$ ipython --no-banner

In [1]: import numpy as np

In [2]: from numpy import linalg as LA

In [3]: np.set_printoptions(precision=3, suppress=True, linewidth=100, legacy="1.25")

In [4]: arr = np.load("dump.npy")

In [5]: arr
Out[5]: 
array([[ 0,  1,  2,  2],
       [ 2,  1,  1, -1],
       [ 2, -2,  0, -1],
       [ 2, -2, -1, -2],
       [-2,  2, -1, -1],
       [ 2,  0, -2,  2],
       [ 2, -1,  2,  2]])

In [6]: proj = arr @ LA.solve(arr.T @ arr, arr.T)

In [7]: print(np.round(proj @ arr[:, 1], 3) + 0)
[ 1.  1. -2. -2.  2.  0. -1.]

In [8]: np.round(LA.eigvalsh(proj), 3) + 0
Out[8]: array([0., 0., 0., 1., 1., 1., 1.])

In [9]: O, R = LA.qr(arr)

In [10]: np.round(O.T @ O, 3) + 0
Out[10]: 
array([[1., 0., 0., 0.],
       [0., 1., 0., 0.],
       [0., 0., 1., 0.],
       [0., 0., 0., 1.]])

In [11]: np.allclose(R.T @ R, arr.T @ arr)
Out[11]: True

In [12]: np.abs(np.diag(R))
Out[12]: array([4.899, 3.   , 3.793, 3.919])

In [13]: M2 = np.array([[-1, 3, 3, 1, 1, 3, 0, -1, -2, -2],
    ...:     [2, -3, 2, 2, -2, 0, 3, -1, -3, 1],
    ...:     [-3, -2, 0, -2, 1, 2, -2, -3, 3, -2],
    ...:     [3, 3, -1, 1, 1, 2, 1, -2, 1, 2],
    ...:     [-2, 3, 0, 1, -1, 0, 2, 1, -3, -1],
    ...:     [2, 2, 1, -1, 3, -1, -2, -2, 2, -1],
    ...:     [-2, 0, 0, -2, 3, 3, -1, 3, -3, 0],
    ...:     [2, -2, 1, -1, 1, 2, -2, 2, 3, 0],
    ...:     [-1, -1, 3, -3, -2, 3, -1, 0, -3, 3],
    ...:     [-1, -1, -2, 1, 3, 2, 2, -2, 0, 3]])

In [14]: E = M2 + M2.T

In [15]: E
Out[15]: 
array([[-2,  5,  0,  4, -1,  5, -2,  1, -3, -3],
       [ 5, -6,  0,  5,  1,  2,  3, -3, -4,  0],
       [ 0,  0,  0, -3,  1,  3, -2, -2,  6, -4],
       [ 4,  5, -3,  2,  2,  1, -1, -3, -2,  3],
       [-1,  1,  1,  2, -2,  3,  5,  2, -5,  2],
       [ 5,  2,  3,  1,  3, -2,  1,  0,  5,  1],
       [-2,  3, -2, -1,  5,  1, -2,  1, -4,  2],
       [ 1, -3, -2, -3,  2,  0,  1,  4,  3, -2],
       [-3, -4,  6, -2, -5,  5, -4,  3, -6,  3],
       [-3,  0, -4,  3,  2,  1,  2, -2,  3,  6]])

In [16]: # symmetric, so the eigenvalues are real

In [17]: evals, evecs = LA.eigh(E)

In [18]: LA.eigvalsh(E @ E)
Out[18]: array([  8.82 ,  13.968,  34.338,  51.498,  53.426,  61.293,  90.89 , 146.431, 196.052, 283.283])

In [19]: print(np.abs(evecs[:, -1]))
[0.187 0.343 0.328 0.532 0.259 0.056 0.246 0.276 0.334 0.371]

In [20]: np.abs(evecs[:, -1]).round(6).argmax()
Out[20]: 3

In [21]: (evals > 1e-8).sum(), (evals < -1e-8).sum()
Out[21]: (5, 5)

In [22]: print(evals)
[-16.831 -12.101  -7.829  -7.176  -3.737   2.97    5.86    7.309   9.534  14.002]

In [23]: print(np.round(evecs.T @ E @ evecs, 3) + 0)
[[-16.831   0.      0.      0.      0.      0.      0.      0.      0.      0.   ]
 [  0.    -12.101   0.      0.      0.      0.      0.      0.      0.      0.   ]
 [  0.      0.     -7.829   0.      0.      0.      0.      0.      0.      0.   ]
 [  0.      0.      0.     -7.176   0.      0.      0.      0.      0.      0.   ]
 [  0.      0.      0.      0.     -3.737   0.      0.      0.      0.      0.   ]
 [  0.      0.      0.      0.      0.      2.97    0.      0.      0.      0.   ]
 [  0.      0.      0.      0.      0.      0.      5.86    0.      0.      0.   ]
 [  0.      0.      0.      0.      0.      0.      0.      7.309   0.      0.   ]
 [  0.      0.      0.      0.      0.      0.      0.      0.      9.534   0.   ]
 [  0.      0.      0.      0.      0.      0.      0.      0.      0.     14.002]]

In [24]: LA.svd(E, compute_uv=False)
Out[24]: array([16.831, 14.002, 12.101,  9.534,  7.829,  7.309,  7.176,  5.86 ,  3.737,  2.97 ])

In [25]: np.round(evecs.T @ evecs, 3) + 0
Out[25]: 
array([[1., 0., 0., 0., 0., 0., 0., 0., 0., 0.],
       [0., 1., 0., 0., 0., 0., 0., 0., 0., 0.],
       [0., 0., 1., 0., 0., 0., 0., 0., 0., 0.],
       [0., 0., 0., 1., 0., 0., 0., 0., 0., 0.],
       [0., 0., 0., 0., 1., 0., 0., 0., 0., 0.],
       [0., 0., 0., 0., 0., 1., 0., 0., 0., 0.],
       [0., 0., 0., 0., 0., 0., 1., 0., 0., 0.],
       [0., 0., 0., 0., 0., 0., 0., 1., 0., 0.],
       [0., 0., 0., 0., 0., 0., 0., 0., 1., 0.],
       [0., 0., 0., 0., 0., 0., 0., 0., 0., 1.]])
